In [1]: import numpy as np

In [2]: import numpy.linalg as la

In [3]: np.set_printoptions(suppress=True, linewidth=160)

In [4]: J = np.loadtxt("layer13.csv", delimiter=",")

In [5]: J
Out[5]: 
array([[ 1.34, -0.5 ,  1.31, -0.44],
       [ 1.49, -0.54,  1.4 , -0.46],
       [ 1.87, -0.69,  1.94, -0.67],
       [ 2.46, -0.86,  2.54, -0.8 ],
       [ 4.63, -1.52,  4.64, -1.63],
       [ 1.6 , -0.55,  1.65, -0.57],
       [-2.84,  0.94, -2.87,  0.92],
       [ 4.55, -1.57,  4.55, -1.59],
       [-1.48,  0.45, -1.5 ,  0.5 ],
       [ 1.27, -0.47,  1.34, -0.4 ],
       [ 4.48, -1.46,  4.53, -1.55],
       [-2.79,  0.96, -2.95,  0.96],
       [ 2.26, -0.63,  2.23, -0.78],
       [ 3.06, -1.03,  3.01, -1.  ],
       [ 0.07, -0.06,  0.06,  0.04],
       [-4.26,  1.4 , -4.28,  1.42],
       [-0.89,  0.26, -0.92,  0.27],
       [-0.83,  0.25, -0.85,  0.3 ],
       [ 1.  , -0.34,  1.01, -0.38],
       [ 1.68, -0.53,  1.65, -0.59],
       [-2.18,  0.64, -2.1 ,  0.73],
       [ 1.36, -0.53,  1.35, -0.42],
       [ 1.7 , -0.59,  1.72, -0.59],
       [-1.17,  0.48, -1.14,  0.44],
       [ 6.7 , -2.27,  6.73, -2.24],
       [-4.75,  1.56, -4.75,  1.54],
       [-1.9 ,  0.71, -1.9 ,  0.7 ],
       [-1.72,  0.59, -1.65,  0.7 ],
       [ 1.5 , -0.53,  1.44, -0.51],
       [-8.43,  2.84, -8.37,  2.83],
       [-0.25,  0.06, -0.28,  0.18],
       [ 0.8 , -0.24,  0.8 , -0.24],
       [-0.61,  0.11, -0.68,  0.25],
       [-2.31,  0.83, -2.35,  0.78],
       [ 1.88, -0.64,  1.94, -0.74]])

In [6]: D = la.norm(J[:, None] - J[None], axis=-1)

In [7]: (D + 1e9 * np.eye(35)).round(6).argmin(axis=1)
Out[7]: array([21, 28, 34, 12,  7, 19, 11,  4, 27,  0,  7,  6,  3,  3, 30, 25, 17, 16, 31,  5, 33,  0, 19, 16,  4, 15, 27, 26,  1, 25, 14, 18, 17, 20,  2])

In [8]: np.unravel_index(D.round(6).argmax(), D.shape)
Out[8]: (np.int64(24), np.int64(29))
